% ipython --no-banner

In [1]: import numpy as np

In [2]: import numpy.linalg as la

In [3]: np.set_printoptions(precision=3, suppress=True, linewidth=140)

In [4]: rd = lambda a: np.round(a, 3) + 0

In [5]: J = np.array([[-0.4, -0.8, -0.2, -0.7, 0.3, 1.4],
   ...:     [0.6, 0.4, -0.2, -1.6, 0.6, 0.1],
   ...:     [-0.3, 0.9, -0.9, 0.1, 0.7, -0.7],
   ...:     [1.1, -0.3, 0.4, -0.2, -0.3, 0.2],
   ...:     [0.0, 0.2, 0.7, 1.0, -0.4, -0.5],
   ...:     [-2.5, -1.5, 0.5, 2.1, -0.1, -1.1]])

In [6]: J
Out[6]: 
array([[-0.4, -0.8, -0.2, -0.7,  0.3,  1.4],
       [ 0.6,  0.4, -0.2, -1.6,  0.6,  0.1],
       [-0.3,  0.9, -0.9,  0.1,  0.7, -0.7],
       [ 1.1, -0.3,  0.4, -0.2, -0.3,  0.2],
       [ 0. ,  0.2,  0.7,  1. , -0.4, -0.5],
       [-2.5, -1.5,  0.5,  2.1, -0.1, -1.1]])

In [7]: u = np.array([-2, 1])

In [8]: rd(np.cross(J[3, :3], J[0, :3]))
Out[8]: array([ 0.38,  0.06, -1.  ])

In [9]: rd(np.polyval(u, J[3]))
Out[9]: array([-1.2,  1.6,  0.2,  1.4,  1.6,  0.6])

In [10]: rd(np.array([np.convolve(row, u, "same") for row in J]))
Out[10]: 
array([[ 0.8,  1.2, -0.4,  1.2, -1.3, -2.5],
       [-1.2, -0.2,  0.8,  3. , -2.8,  0.4],
       [ 0.6, -2.1,  2.7, -1.1, -1.3,  2.1],
       [-2.2,  1.7, -1.1,  0.8,  0.4, -0.7],
       [ 0. , -0.4, -1.2, -1.3,  1.8,  0.6],
       [ 5. ,  0.5, -2.5, -3.7,  2.3,  2.1]])

In [11]: rd(np.correlate(J[3], J[0], "full"))
Out[11]: array([ 1.54, -0.09, -0.3 , -0.17, -1.58,  0.05,  0.11, -0.08,  0.28, -0.04, -0.08])

In [12]: rd(np.convolve(J[3], u))
Out[12]: array([-2.2,  1.7, -1.1,  0.8,  0.4, -0.7,  0.2])

In [13]: vec = np.array([6, 1, -9, 3, 6, -9])

In [14]: rhs = J @ vec

In [15]: rd(rhs)
Out[15]: array([-14.3,   3.7,  18. ,  -1.5,  -1. ,  -5.4])

In [16]: rd(la.solve(J.T, J[2]))
Out[16]: array([0., 0., 1., 0., 0., 0.])

In [17]: rd(la.solve(J, J[:, 1]))
Out[17]: array([0., 1., 0., 0., 0., 0.])

In [18]: A = np.load("m.npy")

In [19]: A
Out[19]: 
array([[  3.013,  -4.888,  -4.019],
       [ 13.004, -11.064,  -2.106],
       [ -1.978,   3.341,  -3.15 ],
       [ -0.689,   0.855, -11.083],
       [  1.382,  -4.319,  -7.244],
       [ -4.993,  -9.473,  -3.193]])

In [20]: vec = np.array([-2, -1, 1])

In [21]: rd(A @ vec)
Out[21]: array([ -5.157, -17.05 ,  -2.535, -10.56 ,  -5.689,  16.266])

In [22]: rd(A @ np.ones(3))
Out[22]: array([ -5.894,  -0.166,  -1.787, -10.917, -10.181, -17.659])

In [23]: (A @ vec).argmax()
Out[23]: np.int64(5)

In [24]: P = A @ la.solve(A.T @ A, A.T)

In [25]: rd(np.trace(P))
Out[25]: np.float64(3.0)

In [26]: rd(la.eigvalsh(P))
Out[26]: array([0., 0., 0., 1., 1., 1.])

In [27]: rd((np.eye(6) - P) @ A)
Out[27]: 
array([[0., 0., 0.],
       [0., 0., 0.],
       [0., 0., 0.],
       [0., 0., 0.],
       [0., 0., 0.],
       [0., 0., 0.]])

In [28]: rng = np.random.default_rng(53262)

In [29]: Y = A + rng.integers(-2, 3, (6, 2)) @ rng.integers(-2, 3, (2, 3))

In [30]: rd(Y)
Out[30]: 
array([[  0.013,  -4.888,  -4.019],
       [ 15.004,  -9.064,  -2.106],
       [  1.022,   3.341,  -3.15 ],
       [ -5.689,   4.855, -11.083],
       [ -1.618,  -1.319,  -7.244],
       [ -7.993,  -9.473,  -3.193]])

In [31]: Y - A
Out[31]: 
array([[-3.,  0.,  0.],
       [ 2.,  2.,  0.],
       [ 3.,  0.,  0.],
       [-5.,  4.,  0.],
       [-3.,  3.,  0.],
       [-3.,  0.,  0.]])

In [32]: W0 = np.load("layer11.npy")

In [33]: rd(W0)
Out[33]: 
array([[ -0.375,   0.06 ,  15.9  , -18.745,   6.839],
       [  1.956,   3.274, -26.066,  16.504,  -5.681],
       [  4.922,   3.953,   9.688,   3.979,   5.37 ],
       [  2.228,  -3.67 , -17.08 ,  23.064, -12.026],
       [  1.953,   0.399,  10.639,  -4.664,   3.461],
       [  0.169,   1.323,  -3.936,  -4.274,   1.051],
       [  4.449,   2.487,  -7.023,  16.042,  -2.105],
       [  3.197,   4.278,   5.903,  -1.982,   5.925],
       [  4.794,   2.877,  14.509,   1.77 ,   5.743],
       [  2.446,  -0.357, -13.976,  16.337,  -6.677],
       [ -0.412,  -2.03 ,   2.938,  -6.238,  -0.514]])

In [34]: Xc = W0 - W0.mean(axis=0)

In [35]: vecs = la.svd(Xc)[2][:4]

In [36]: Y = Xc - Xc @ vecs.T @ vecs

In [37]: rd(Y.std(axis=0))
Out[37]: array([0., 0., 0., 0., 0.])

In [38]: rd(np.diag(vecs.T @ vecs))
Out[38]: array([0.118, 0.97 , 0.989, 0.948, 0.975])

In [39]: rd(la.norm(Y) / la.norm(Xc))
Out[39]: np.float64(0.0)

In [40]: rd(np.cov(Xc @ vecs.T, rowvar=False))
Out[40]: 
array([[354.337,   0.   ,   0.   ,   0.   ],
       [  0.   ,  38.338,   0.   ,   0.   ],
       [  0.   ,   0.   ,  11.968,   0.   ],
       [  0.   ,   0.   ,   0.   ,   0.   ]])

In [41]: U, sig, Vh = la.svd(W0)

In [42]: np.argmax(sig[:-1] / (sig[1:] + 1e-6)) + 1
Out[42]: np.int64(4)

In [43]: Y = U[:, :4] @ np.diag(sig[:4]) @ Vh[:4]

In [44]: rd(la.norm(W0 - Y, 2)), rd(sig[4])
Out[44]: (np.float64(0.0), np.float64(0.0))

In [45]: rd(la.norm(W0 - Y) / la.norm(W0))
Out[45]: np.float64(0.0)

In [46]: la.matrix_rank(W0, rtol=0.05)
Out[46]: np.int64(4)

In [47]: lab = W0[:, 1] > np.median(W0[:, 1])

In [48]: u = W0[lab].mean(axis=0) - W0[~lab].mean(axis=0)

In [49]: np.argsort(-np.abs(u).round(6), kind="stable")
Out[49]: array([3, 1, 4, 0, 2])

In [50]: rd(u)
Out[50]: array([2.862, 4.086, 0.321, 6.349, 3.161])

In [51]: rd(la.norm(W0, "nuc"))
Out[51]: np.float64(97.42)

In [52]: rd(la.norm(W0) ** 2 / la.norm(W0, 2) ** 2)
Out[52]: np.float64(1.177)

In [53]: rd(la.norm(W0, 1)), rd(la.norm(W0, np.inf))
Out[53]: (np.float64(127.657), np.float64(58.067))

In [54]: rd(la.norm(W0[3] - W0[6]))
Out[54]: np.float64(17.08)

In [55]: rd(la.norm(W0, axis=1))
Out[55]: array([25.517, 31.601, 13.355, 31.412, 12.284,  6.053, 18.36 , 10.119, 16.67 , 22.648,  7.218])

In [56]: rd(la.norm(W0, 2))
Out[56]: np.float64(60.347)

In [57]: la.norm(W0, axis=1).argmax()
Out[57]: np.int64(1)

In [58]: rd(la.norm(W0, axis=0))
Out[58]: array([ 9.805,  8.874, 44.104, 42.211, 19.569])

In [59]: basis = W0[[6, 7]].astype(float)

In [60]: for _ in range(6):
    ...:     lab = la.norm(W0[:, None] - basis, axis=-1).argmin(axis=1)
    ...:     basis = np.array([W0[lab == j].mean(axis=0) for j in range(2)])
    ...: 

In [61]: lab
Out[61]: array([1, 0, 1, 0, 1, 1, 0, 1, 1, 0, 1])

In [62]: rd(basis[1] - basis[0])
Out[62]: array([ -0.734,   1.118,  23.985, -22.294,  10.604])

In [63]: np.bincount(lab)
Out[63]: array([4, 7])

In [64]: np.abs(basis[1] - basis[0]).argmax()
Out[64]: np.int64(2)

In [65]: M = np.array([[8.0, -2.0, 0.0, 0.0, 0.0, 0.0],
    ...:     [-2.0, -1.0, -2.0, 0.0, 0.0, 0.0],
    ...:     [0.0, -2.0, -7.0, -2.0, 0.0, 0.0],
    ...:     [0.0, 0.0, -2.0, 2.0, -2.0, 0.0],
    ...:     [0.0, 0.0, 0.0, -2.0, 8.0, -2.0],
    ...:     [0.0, 0.0, 0.0, 0.0, -2.0, 7.0]])

In [66]: Y = np.array([[3, 1], [2, 3], [4, 5], [2, 0], [2, 2], [1, 0]])

In [67]: Y.T @ M.T
Out[67]: 
array([[ 20., -16., -36.,  -8.,  10.,   3.],
       [  2., -15., -41., -14.,  16.,  -4.]])

In [68]: la.matrix_rank(M @ Y)
Out[68]: np.int64(2)

In [69]: np.einsum("ik,kj->ji", M, Y)
Out[69]: 
array([[ 20., -16., -36.,  -8.,  10.,   3.],
       [  2., -15., -41., -14.,  16.,  -4.]])

In [70]: la.matrix_rank(np.vstack([M, Y.T]))
Out[70]: np.int64(6)

In [71]: M @ Y
Out[71]: 
array([[ 20.,   2.],
       [-16., -15.],
       [-36., -41.],
       [ -8., -14.],
       [ 10.,  16.],
       [  3.,  -4.]])

In [72]: [round(float(la.det(M[:i, :i])), 2) + 0 for i in range(1, 7)]
Out[72]: [8.0, -12.0, 52.0, 152.0, 1008.0, 6448.0]

In [73]: np.all(la.eigvalsh(M) > 0)
Out[73]: np.False_

In [74]: m1 = np.load("mat.npy")

In [75]: m1
Out[75]: 
array([[ 0,  4,  0,  2],
       [ 5,  4,  0,  2],
       [ 8,  4,  2,  7],
       [11,  9,  7, 10],
       [15, 12, 10, 10],
       [20, 12, 13, 13],
       [20, 13, 17, 14],
       [25, 16, 20, 16],
       [26, 17, 22, 18],
       [27, 17, 27, 18],
       [29, 21, 31, 22],
       [29, 23, 31, 24],
       [31, 28, 36, 28],
       [32, 32, 37, 30]])

In [76]: lab = m1[:, 0] > np.median(m1[:, 0])

In [77]: u = m1[lab].mean(axis=0) - m1[~lab].mean(axis=0)

In [78]: lab.astype(int)
Out[78]: array([0, 0, 0, 0, 0, 0, 0, 1, 1, 1, 1, 1, 1, 1])

In [79]: ((m1 - m1.mean(axis=0)) @ u > 0).astype(int)
Out[79]: array([0, 0, 0, 0, 0, 0, 0, 1, 1, 1, 1, 1, 1, 1])
